$ ipython --no-banner

In [1]: import numpy as np

In [2]: from numpy import linalg as LA

In [3]: np.set_printoptions(suppress=True, linewidth=120)

In [4]: def rnd(a):
   ...:     return np.round(a, 3) + 0
   ...: 

In [5]: u = np.array([0, -2, -7, 5, -7, -3, -1, 3, -5]) + 0.5

In [6]: X = np.outer(u, u) / (u @ u)

In [7]: rnd(X)
Out[7]: 
array([[ 0.002, -0.005, -0.021,  0.018, -0.021, -0.008, -0.002,  0.011, -0.014],
       [-0.005,  0.014,  0.062, -0.053,  0.062,  0.024,  0.005, -0.034,  0.043],
       [-0.021,  0.062,  0.27 , -0.229,  0.27 ,  0.104,  0.021, -0.146,  0.187],
       [ 0.018, -0.053, -0.229,  0.194, -0.229, -0.088, -0.018,  0.123, -0.158],
       [-0.021,  0.062,  0.27 , -0.229,  0.27 ,  0.104,  0.021, -0.146,  0.187],
       [-0.008,  0.024,  0.104, -0.088,  0.104,  0.04 ,  0.008, -0.056,  0.072],
       [-0.002,  0.005,  0.021, -0.018,  0.021,  0.008,  0.002, -0.011,  0.014],
       [ 0.011, -0.034, -0.146,  0.123, -0.146, -0.056, -0.011,  0.078, -0.101],
       [-0.014,  0.043,  0.187, -0.158,  0.187,  0.072,  0.014, -0.101,  0.13 ]])

In [8]: # column 4 repeats column 2

In [9]: LA.matrix_rank(X, rtol=0.1)
Out[9]: np.int64(1)

In [10]: m1 = np.loadtxt("test17.csv", delimiter=",")

In [11]: m1
Out[11]: 
array([[ 0.937,  0.139,  0.363, -0.02 , -0.168, -0.686, -0.273, -0.977, -0.909,  0.837],
       [ 0.578,  0.197,  0.   , -0.641,  0.02 , -0.159,  0.446, -0.93 , -0.617,  0.397],
       [ 0.955, -0.675, -0.89 ,  0.93 ,  0.808,  0.598, -0.999,  0.592,  0.797,  0.993],
       [-0.537,  0.641,  0.753, -0.954, -0.635, -0.572,  0.994, -0.973, -0.903, -0.9  ],
       [ 0.319,  0.363,  0.845, -0.02 , -0.686, -0.843,  0.774, -0.827, -0.926, -0.462],
       [-0.77 ,  0.08 , -0.647, -0.856,  0.422,  0.782,  0.721,  0.139,  0.766, -0.551],
       [-0.397, -0.31 , -0.3  ,  0.706,  0.207,  0.354, -0.749,  0.938,  0.749,  0.   ],
       [-0.119, -0.197, -0.558,  0.04 ,  0.405,  0.544, -0.515,  0.523,  0.67 ,  0.291],
       [ 0.264, -0.139, -0.485, -0.06 ,  0.363,  0.388, -0.485, -0.05 ,  0.388,  0.501],
       [-0.09 ,  0.363,  0.363, -0.786, -0.282, -0.273,  0.885, -0.883, -0.664, -0.47 ],
       [-0.716,  0.197,  0.949,  0.867, -0.856, -0.898,  0.629,  0.898, -0.753, -0.93 ],
       [ 0.47 , -0.43 , -0.973, -0.604,  0.905,  0.952, -0.903, -0.07 ,  0.952,  0.929],
       [ 0.929, -0.493, -0.989, -0.696,  0.954,  0.96 , -0.975, -0.859,  0.919,  0.994],
       [-0.67 ,  0.178,  0.617,  0.1  , -0.493, -0.405,  0.701,  0.537, -0.264, -0.808],
       [-0.67 ,  0.1  , -0.282, -0.653,  0.139,  0.485,  0.658,  0.188,  0.485, -0.572],
       [ 0.617, -0.31 ,  0.478,  0.958, -0.273, -0.641, -0.927,  0.808, -0.273,  0.565],
       [ 0.345,  0.345,  0.207, -0.821, -0.149, -0.245,  0.824, -0.958, -0.731, -0.04 ],
       [-0.09 , -0.217, -0.523,  0.178,  0.38 ,  0.501, -0.585,  0.592,  0.658,  0.31 ],
       [-0.345, -0.414,  0.585,  0.987, -0.405, -0.544, -0.932,  0.995,  0.438, -0.254],
       [-0.493,  0.119, -0.149, -0.592,  0.06 ,  0.31 ,  0.617, -0.09 ,  0.235, -0.454]])

In [12]: cen = (m1 - m1.mean(axis=0)) / m1.std(axis=0)

In [13]: np.argwhere(np.abs(cen) > 2)
Out[13]: array([], shape=(0, 2), dtype=int64)

In [14]: beta = LA.lstsq(np.delete(cen, 2, axis=1), cen[:, 2])[0]

In [15]: np.abs(beta).argmax()
Out[15]: np.int64(3)

In [16]: rnd(1 - np.var(cen[:, 2] - np.delete(cen, 2, axis=1) @ beta))
Out[16]: np.float64(0.999)
